% ipython --no-banner

In [1]: import numpy as np

In [2]: np.set_printoptions(suppress=True, linewidth=160)

In [3]: rng = np.random.default_rng(92803)

In [4]: X = (rng.random((5, 5)) < 0.3) + np.eye(5)

In [5]: X /= X.sum(axis=1, keepdims=True)

In [6]: X
Out[6]: 
array([[0.5 , 0.  , 0.  , 0.5 , 0.  ],
       [0.25, 0.25, 0.  , 0.25, 0.25],
       [0.25, 0.  , 0.5 , 0.25, 0.  ],
       [0.  , 0.  , 0.  , 1.  , 0.  ],
       [0.  , 0.  , 0.  , 0.  , 1.  ]])

In [7]: x = np.array([0, -1, 1, -2, -1])

In [8]: rhs = X @ x

In [9]: rhs
Out[9]: array([-1., -1.,  0., -2., -1.])

In [10]: print(np.round(np.linalg.solve(X, X[:, 3]), 2))
[0. 0. 0. 1. 0.]

In [11]: np.round(np.linalg.solve(X, 5 * rhs), 2)
Out[11]: array([  0.,  -5.,   5., -10.,  -5.])

In [12]: np.round(np.linalg.solve(X.T, X[4]), 2)
Out[12]: array([0., 0., 0., 0., 1.])

In [13]: x = np.array([0, 3, 2, 2, 1])

In [14]: a = np.maximum(X @ x, 0)

In [15]: X * (a > 1e-9)[:, None]
Out[15]: 
array([[0.5 , 0.  , 0.  , 0.5 , 0.  ],
       [0.25, 0.25, 0.  , 0.25, 0.25],
       [0.25, 0.  , 0.5 , 0.25, 0.  ],
       [0.  , 0.  , 0.  , 1.  , 0.  ],
       [0.  , 0.  , 0.  , 0.  , 1.  ]])

In [16]: np.round(X.T @ a, 2)
Out[16]: array([1.25, 0.38, 0.75, 3.25, 1.38])

In [17]: np.flatnonzero(a > 1e-9)
Out[17]: array([0, 1, 2, 3, 4])

In [18]: np.maximum(X @ x, 0) - np.maximum(-X @ x, 0)
Out[18]: array([1. , 1.5, 1.5, 2. , 1. ])

In [19]: np.round(np.linalg.matrix_power(X, 100), 2) + 0
Out[19]: 
array([[0.  , 0.  , 0.  , 1.  , 0.  ],
       [0.  , 0.  , 0.  , 0.67, 0.33],
       [0.  , 0.  , 0.  , 1.  , 0.  ],
       [0.  , 0.  , 0.  , 1.  , 0.  ],
       [0.  , 0.  , 0.  , 0.  , 1.  ]])

In [20]: pr = np.eye(5)[3]

In [21]: for _ in range(4):
    ...:     pr = pr @ X
    ...:     print(pr.round(2))
    ...: 
[0. 0. 0. 1. 0.]
[0. 0. 0. 1. 0.]
[0. 0. 0. 1. 0.]
[0. 0. 0. 1. 0.]

In [22]: E = np.loadtxt("out14.csv", delimiter=",")

In [23]: print(E.round(2))
[[-13.01   9.3   12.01]
 [  7.77  18.43  -0.04]
 [ 15.99   7.99  -8.98]
 [ -8.05  15.19  10.23]
 [-15.22   4.54  12.16]
 [ 16.46   1.42 -11.27]
 [ 13.16  14.16  -5.14]
 [-16.4   -5.58   9.99]
 [ -0.68  19.02   6.14]
 [ -8.91  14.43  10.61]
 [ 15.61   9.33  -8.32]
 [ 10.14  17.11  -2.12]
 [-16.16   0.91  11.75]
 [  1.41 -18.83  -6.59]
 [ 10.81 -12.41 -11.36]
 [ -8.62 -18.03   0.76]
 [-16.25  -6.66   9.56]
 [ 13.91  -7.66 -12.16]
 [-15.18 -10.55   7.64]
 [ -9.97  13.36  11.05]
 [ 12.18 -10.6  -11.8 ]
 [ -3.95  17.85   8.11]
 [-16.19   0.75  11.72]
 [ 13.76  -7.95 -12.14]
 [-16.53  -3.38  10.74]
 [ 13.22  14.08  -5.21]
 [ 14.84  -5.58 -12.19]
 [ -1.42  18.83   6.6 ]
 [-16.53  -3.34  10.75]
 [-15.85  -8.51   8.73]
 [  8.73 -14.59 -10.53]
 [-13.97   7.54  12.16]
 [-14.32 -12.37   6.49]
 [-16.5   -4.33  10.44]
 [-16.23  -6.81   9.5 ]
 [ 16.51   4.31 -10.44]]

In [24]: t3 = np.stack([E, -3 * E, E[::-1]])

In [25]: (t3 @ E.T).shape
Out[25]: (3, 36, 36)

In [26]: np.linalg.matrix_rank(t3)
Out[26]: array([2, 2, 2])

In [27]: np.linalg.matrix_rank(t3.reshape(3, -1))
Out[27]: np.int64(2)

In [28]: t3.shape
Out[28]: (3, 36, 3)

In [29]: np.linalg.lstsq(E[:-1].T, E[-1])[2]
Out[29]: np.int32(2)

In [30]: print(round(np.trace(np.linalg.pinv(E) @ E), 2))
2.0

In [31]: M = np.loadtxt("x.csv", delimiter=",")

In [32]: M.round(2)
Out[32]: 
array([[  9.31,   3.85, -16.75,   4.24],
       [ -4.98,  -6.51,  17.01,  -6.6 ],
       [ -2.46,   9.59, -14.74,   9.21],
       [-15.51,   9.43,  -0.71,   8.37],
       [-10.04,  10.84,  -9.02,  10.02],
       [  4.76, -10.19,  13.41,  -9.67],
       [ 11.36, -10.78,   7.52,  -9.9 ],
       [ -4.79,  -6.61,  16.99,  -6.69],
       [-15.41,   9.51,  -0.96,   8.45],
       [-10.37,  -3.07,  16.45,  -3.53],
       [ 16.82,  -4.92,  -8.82,  -3.9 ]])

In [33]: d = np.linalg.norm(M[:, None] - M[None], axis=-1)

In [34]: (d + 1e9 * np.eye(11)).round(6).argmin(axis=1)
Out[34]: array([2, 7, 4, 8, 2, 6, 5, 1, 3, 1, 0])

In [35]: np.linalg.matrix_rank(d ** 2)
Out[35]: np.int64(3)

In [36]: print(np.round(np.linalg.norm(M, axis=1), 2))
[20. 20. 20. 20. 20. 20. 20. 20. 20. 20. 20.]

In [37]: d[0].round(2)
Out[37]: array([ 0.  , 39.6 , 14.15, 30.35, 22.72, 36.35, 31.74, 39.57, 30.16, 39.97, 16.2 ])

In [38]: feats = np.load("data.npy")

In [39]: feats.round(2)
Out[39]: 
array([[ 0.97,  0.  ,  0.  ,  0.  ,  0.  ,  0.  ,  0.  ,  0.26],
       [ 0.  ,  1.  ,  0.  ,  0.  ,  0.  ,  0.  ,  0.  ,  0.  ],
       [ 0.  ,  0.  ,  1.  ,  0.  ,  0.  ,  0.  ,  0.  ,  0.  ],
       [ 0.  ,  0.  ,  0.  ,  1.  ,  0.  ,  0.  ,  0.  ,  0.  ],
       [ 0.  ,  0.  ,  0.  ,  0.  ,  1.  ,  0.  ,  0.  ,  0.  ],
       [ 0.  ,  0.  ,  0.  ,  0.  ,  0.  ,  1.  ,  0.  ,  0.  ],
       [ 0.  ,  0.  ,  0.  ,  0.  ,  0.  ,  0.  ,  1.  ,  0.  ],
       [-0.26,  0.  ,  0.  ,  0.  ,  0.  ,  0.  ,  0.  ,  0.97]])

In [40]: # keeps lengths

In [41]: O, R = np.linalg.qr(feats)

In [42]: np.allclose(R.T @ R, feats.T @ feats)
Out[42]: True

In [43]: O.shape, R.shape
Out[43]: ((8, 8), (8, 8))

In [44]: np.round(abs(R[0, 0]), 2), np.round(np.linalg.norm(feats[:, 0]), 2)
Out[44]: (np.float64(1.0), np.float64(1.0))

In [45]: O.round(2)
Out[45]: 
array([[-0.97,  0.  ,  0.  ,  0.  ,  0.  ,  0.  ,  0.  ,  0.26],
       [-0.  ,  1.  ,  0.  ,  0.  ,  0.  ,  0.  ,  0.  ,  0.  ],
       [-0.  , -0.  ,  1.  ,  0.  ,  0.  ,  0.  ,  0.  ,  0.  ],
       [-0.  , -0.  , -0.  ,  1.  ,  0.  ,  0.  ,  0.  ,  0.  ],
       [-0.  , -0.  , -0.  , -0.  ,  1.  ,  0.  ,  0.  ,  0.  ],
       [-0.  , -0.  , -0.  , -0.  , -0.  ,  1.  ,  0.  ,  0.  ],
       [-0.  , -0.  , -0.  , -0.  , -0.  , -0.  ,  1.  ,  0.  ],
       [ 0.26, -0.  , -0.  , -0.  , -0.  , -0.  , -0.  ,  0.97]])

In [46]: x = np.array([-1, 0, 0, 0, -1, -1, -3, -3])

In [47]: rhs = feats @ x

In [48]: coef, lr = np.zeros(8), 1 / np.linalg.norm(feats, 2) ** 2

In [49]: for i in range(300):
    ...:     coef -= lr * feats.T @ (feats @ coef - rhs)
    ...:     if i % 50 == 0: print(i, round(np.linalg.norm(feats @ coef - rhs), 2))
    ...: 
0 0.0
50 0.0
100 0.0
150 0.0
200 0.0
250 0.0

In [50]: round(float(np.linalg.cond(feats)), 2)
Out[50]: 1.0

In [51]: np.round((feats - feats.T) / 2, 2)
Out[51]: 
array([[ 0.  ,  0.  ,  0.  ,  0.  ,  0.  ,  0.  ,  0.  ,  0.26],
       [ 0.  ,  0.  ,  0.  ,  0.  ,  0.  ,  0.  ,  0.  ,  0.  ],
       [ 0.  ,  0.  ,  0.  ,  0.  ,  0.  ,  0.  ,  0.  ,  0.  ],
       [ 0.  ,  0.  ,  0.  ,  0.  ,  0.  ,  0.  ,  0.  ,  0.  ],
       [ 0.  ,  0.  ,  0.  ,  0.  ,  0.  ,  0.  ,  0.  ,  0.  ],
       [ 0.  ,  0.  ,  0.  ,  0.  ,  0.  ,  0.  ,  0.  ,  0.  ],
       [ 0.  ,  0.  ,  0.  ,  0.  ,  0.  ,  0.  ,  0.  ,  0.  ],
       [-0.26,  0.  ,  0.  ,  0.  ,  0.  ,  0.  ,  0.  ,  0.  ]])

In [52]: np.allclose(feats @ feats.T, feats.T @ feats)
Out[52]: True
